$ python -q
>>> import numpy as np
>>> import numpy.linalg as la
>>> np.set_printoptions(precision=1, suppress=True, linewidth=100, sign=" ")
>>> feats = np.array([[-2.0, 0.0, -3.0], [0.0, -2.0, 0.0], [-3.0, 0.0, -2.0]])
>>> print(np.round(la.det(feats), 1))
10.0
>>> np.flatnonzero(la.matrix_power((feats != 0) + (feats.T != 0) + np.eye(3), 3)[1])
array([ 1])
>>> U, sv, vt = la.svd(feats, full_matrices=False)
>>> print(np.round(U.T @ feats @ vt.T, 1) + 0)
[[ 5.  0.  0.]
 [ 0.  2.  0.]
 [ 0.  0.  1.]]
>>> ev, V = la.eig(feats)
>>> print(np.sort(la.eigvals(feats.T)))
[-5. -2.  1.]
>>> ev
array([ 1., -5., -2.])
>>> data = np.array([[3.7, 2.3, -20.4],
...     [4.3, 1.8, -17.4],
...     [14.5, -6.1, -36.6],
...     [27.0, -16.1, -18.6],
...     [4.6, 3.8, -20.3],
...     [3.5, 3.5, -20.3],
...     [26.8, -14.4, -17.7],
...     [28.4, -16.6, -18.4],
...     [4.1, 1.3, -19.9],
...     [13.5, -6.5, -33.6],
...     [14.1, -5.1, -35.0]])
>>> G = np.cov(data, rowvar=False)
>>> np.argwhere(np.triu(np.abs(np.corrcoef(data.T)) > 0.8, 1))
array([[ 0,  1]])
>>> round(np.corrcoef(data[:, 0], data[:, 1])[0, 1], 1)
np.float64(-1.0)
>>> data.std(axis=0)
array([ 9.7,  7.6,  7.2])
>>> G.shape
(3, 3)
>>> np.median(data, axis=0)
array([ 13.5,  -5.1, -20.3])
>>> la.eigvalsh(G)[::-1]
array([ 166.2,   57. ,    0.5])
>>> np.polyfit(data[:, 0], data[:, 1], 1)
array([-0.8,  5.5])
>>> Xc = data - data.mean(axis=0)
>>> V = la.svd(Xc)[2][:2]
>>> M2 = Xc - Xc @ V.T @ V
>>> (Xc @ V.T).std(axis=0)
array([ 12.3,   7.2])
>>> np.round(np.cov(Xc @ V.T, rowvar=False), 1) + 0
array([[ 166.2,    0. ],
       [   0. ,   57. ]])
>>> np.round(M2.std(axis=0), 1) + 0
array([ 0.4,  0.5,  0. ])
>>> dist = la.norm(data[:, None] - data[None], axis=-1)
>>> (dist + 1e9 * np.eye(11)).round(6).argmin(axis=1)
array([  8,   8,  10,   7,   5,   4,   3,   3,   0,  10,   2])
>>> dist[3].round(6).argsort(kind="stable")[:4]
array([ 3,  7,  6,  9])
>>> dist[3]
array([ 29.7,  28.9,  24.1,   0. ,  30. ,  30.6,   1.9,   1.5,  28.8,  22.3,  23.6])
>>> dist[:5, :5]
array([[  0. ,   3.1,  21.2,  29.7,   1.8],
       [  3.1,   0. ,  23.1,  28.9,   3.5],
       [ 21.2,  23.1,   0. ,  24.1,  21.5],
       [ 29.7,  28.9,  24.1,   0. ,  30. ],
       [  1.8,   3.5,  21.5,  30. ,   0. ]])
>>> X = np.load("a.npy")
>>> X
array([[-0.4,  4. ,  0.8],
       [-0.5, -1. , -3.2],
       [ 0.4,  1. , -0.3]])
>>> round(float(la.eigvals(X).sum().real), 1)
-1.7
>>> np.round(np.einsum("ij,ji->", X, X), 1)
np.float64(-8.5)
>>> np.poly(X)
array([ 1. ,  1.7,  5.7,  7.2])
>>> np.einsum("ii->", X)
np.float64(-1.7)
>>> la.eigvals(X)
array([-1.4+0.j , -0.2+2.3j, -0.2-2.3j])
>>> np.round(la.det(X[::-1]), 1)
np.float64(7.2)
>>> np.round(la.det(X.T), 1)
np.float64(-7.2)
>>> vec = np.array([1, -1, 2])
>>> rhs = X @ vec
>>> c, lr = np.zeros(3), 1 / la.norm(X, 2) ** 2
>>> for i in range(8):
...     c -= lr * X.T @ (X @ c - rhs)
...     if i % 2 == 0: print(i, round(la.norm(X @ c - rhs), 1))
... 
0 4.3
2 1.8
4 0.8
6 0.4
>>> round(float(la.cond(X)), 1)
8.3
>>> c
array([ 0.5, -1. ,  2. ])
>>> u = np.array([3, 0])
>>> np.polyval(u, X[2])
array([ 1.2,  3. , -0.9])
>>> print(np.correlate(X[2], X[0], "full"))
[ 0.3  2.4  3.6 -1.6  0.1]
>>> np.array([np.convolve(row, u, "same") for row in X])
array([[-1.2, 12. ,  2.4],
       [-1.5, -3. , -9.6],
       [ 1.2,  3. , -0.9]])
>>> rng = np.random.default_rng(204273)
>>> z = rng.permutation(3)
>>> M2 = X[:, z] * rng.choice([-1, 1], 3)
>>> M2
array([[-4. ,  0.4, -0.8],
       [ 1. ,  0.5,  3.2],
       [-1. , -0.4,  0.3]])
>>> U, _, vt = la.svd(X.T @ M2)
>>> np.round(la.lstsq(X, M2)[0], 1) + 0
array([[ 0., -1.,  0.],
       [-1.,  0.,  0.],
       [ 0.,  0., -1.]])
>>> z
array([ 1,  0,  2])
>>> q, _ = la.qr(np.array([[-0.6, 0.0, 0.1], [-0.3, -0.6, 0.3], [-1.2, 0.0, -1.5]]))
>>> V, _ = la.qr(np.array([[0.3, -1.9, -0.5, 1.3],
...     [0.8, -1.4, 0.8, 0.1],
...     [1.6, 1.0, 0.0, -2.3],
...     [-0.1, 0.5, -0.6, -0.3]]))
>>> sv = 10 * 0.5 ** np.arange(3)
>>> arr = q[:, :3] * sv @ V[:3]
>>> arr.round(1) + 0
array([[ 2.5,  2. , -3.4,  1.5],
       [ 2.5,  4.1,  1.3, -1.9],
       [ 0. ,  6.3, -5.9,  2.2]])
>>> G = arr.T @ arr
>>> np.diag(G)
array([ 12.4,  60.2,  47.8,  10.9])
>>> np.round(np.trace(G), 1), round((arr ** 2).sum(), 1)
(np.float64(131.3), np.float64(131.3))
>>> G
array([[ 12.4,  15.4,  -5.5,  -0.9],
       [ 15.4,  60.2, -38.3,   9.1],
       [ -5.5, -38.3,  47.8, -20.7],
       [ -0.9,   9.1, -20.7,  10.9]])
>>> la.svd(arr, compute_uv=False)
array([ 10. ,   5. ,   2.5])
>>> arr.sum(axis=0)
array([ 5. , 12.4, -8. ,  1.9])
>>> np.round(np.diff(arr, axis=0), 1) + 0
array([[ 0. ,  2.1,  4.7, -3.4],
       [-2.5,  2.1, -7.1,  4.1]])
>>> arr.sum(axis=1)
array([ 2.5,  6. ,  2.6])
>>> round(np.abs(arr).max(), 1)
np.float64(6.3)
>>> la.matrix_rank(arr)
np.int64(3)
>>> np.round(arr - arr[0], 1) + 0
array([[ 0. ,  0. ,  0. ,  0. ],
       [ 0. ,  2.1,  4.7, -3.4],
       [-2.4,  4.3, -2.4,  0.7]])
>>> round(float(la.norm(arr)), 1)
11.5
>>> arr.mean(axis=0)
array([ 1.7,  4.1, -2.7,  0.6])
>>> arr.shape
(3, 4)
>>> np.unravel_index(np.abs(arr).argmax(), arr.shape)
(np.int64(2), np.int64(1))
>>> M2 = np.array([[-2, -2], [1, 2], [1, 0]])
>>> M2.T @ X.T
array([[ 5.6, -3.2, -0.1],
       [ 8.8, -1. ,  1.2]])
>>> la.matrix_rank(X @ M2)
np.int64(2)
>>> la.matrix_rank(np.vstack([X, M2.T]))
np.int64(3)
>>> print(np.vstack([X, M2.T]).shape)
(5, 3)
>>> U, sv = la.svd(arr)
Traceback (most recent call last):
  File "<python-input-82>", line 1, in <module>
    U, sv = la.svd(arr)
    ^^^^^
ValueError: too many values to unpack (expected 2)
>>> U, sv, vt = la.svd(arr, full_matrices=False)
>>> np.cumsum(sv ** 2) / np.sum(sv ** 2)
array([ 0.8,  1. ,  1. ])
>>> print(np.abs(vt[0]))
[ 0.2  0.7  0.6  0.2]
>>> np.round(U.T @ arr @ vt.T, 1) + 0
array([[ 10. ,   0. ,   0. ],
       [  0. ,   5. ,   0. ],
       [  0. ,   0. ,   2.5]])
>>> np.round(np.sqrt((sv ** 2).sum()), 1), round(float(la.norm(arr)), 1)
(np.float64(11.5), 11.5)
>>> np.round(vt @ vt.T, 1) + 0
array([[ 1.,  0.,  0.],
       [ 0.,  1.,  0.],
       [ 0.,  0.,  1.]])
>>> print(np.allclose(U * sv @ vt, arr))
True
>>> ang = np.radians(72)
>>> R = np.eye(4)
>>> R[0, 0] = R[1, 1] = np.cos(ang)
>>> R[0, 1], R[1, 0] = -np.sin(ang), np.sin(ang)
>>> print(R)
[[ 0.3 -1.   0.   0. ]
 [ 1.   0.3  0.   0. ]
 [ 0.   0.   1.   0. ]
 [ 0.   0.   0.   1. ]]
>>> M2 = arr @ R.T
>>> round(la.det(R), 1), round(float(np.trace(R)), 1)
(np.float64(1.0), 2.6)
>>> np.allclose(arr @ arr.T, M2 @ M2.T)
True
>>> np.abs(M2 - arr).max(axis=0)
array([ 6. ,  4.3,  0. ,  0. ])
>>> M2 = np.array([[1, 1], [1, -1]])
>>> A = np.kron(M2, np.kron(M2, M2))[rng.permutation(8)][:2]
>>> A
array([[ 1, -1,  1, -1,  1, -1,  1, -1],
       [ 1, -1, -1,  1, -1,  1,  1, -1]])
>>> G = A.T @ A
>>> np.allclose(G, G.T)
True
>>> la.matrix_rank(G)
np.int64(2)
>>> (A @ A.T).shape
(2, 2)
>>> U, sv = la.svd(A)
Traceback (most recent call last):
  File "<python-input-106>", line 1, in <module>
    U, sv = la.svd(A)
    ^^^^^
ValueError: too many values to unpack (expected 2)
>>> U, sv, vt = la.svd(A, full_matrices=False)
>>> sv / sv[0]
array([ 1.,  1.])
>>> (sv > 1e-8).sum()
np.int64(2)
>>> np.allclose(U * sv @ vt, A)
True
>>> U.T @ U
array([[ 1.,  0.],
       [ 0.,  1.]])
>>> np.cumsum(sv ** 2) / np.sum(sv ** 2)
array([ 0.5,  1. ])
>>> np.round(vt @ vt.T, 1) + 0
array([[ 1.,  0.],
       [ 0.,  1.]])
>>> J = np.load("run12.npy")
>>> print(J)
[[ 3.1  2.8  2.8]
 [-4.  -3.   0.4]
 [-1.3 -0.3  4.8]
 [ 2.9  2.7  3.1]
 [-4.  -3.   0.6]
 [-3.9 -3.1 -0.5]
 [ 3.4  2.3 -2.9]
 [ 2.9  2.7  3. ]
 [ 2.   0.9 -4.5]
 [ 3.4  2.3 -2.8]
 [-2.9 -2.7 -3.1]
 [ 1.9  2.1  4.1]
 [-1.5 -0.6  4.7]
 [ 3.3  2.1 -3.1]
 [-1.5 -1.8 -4.4]
 [-3.7 -2.6  2.2]
 [-2.4 -2.4 -3.6]
 [ 3.9  3.1 -0.2]
 [ 3.8  2.7 -1.8]
 [-2.5 -1.4  4.1]]
>>> rank = la.matrix_rank(J)
>>> print(rank)
2
>>> null = la.svd(J)[2][rank:].T
>>> np.round(null @ null.T, 1) + 0
array([[ 0.4, -0.5,  0.1],
       [-0.5,  0.6, -0.1],
       [ 0.1, -0.1,  0. ]])
>>> np.round(J @ null, 1) + 0
array([[ 0.],
       [ 0.],
       [ 0.],
       [ 0.],
       [ 0.],
       [ 0.],
       [ 0.],
       [ 0.],
       [ 0.],
       [ 0.],
       [ 0.],
       [ 0.],
       [ 0.],
       [ 0.],
       [ 0.],
       [ 0.],
       [ 0.],
       [ 0.],
       [ 0.],
       [ 0.]])
>>> null[:, 0] / null[np.abs(null[:, 0]).round(6).argmax(), 0]
array([-0.8,  1. , -0.1])
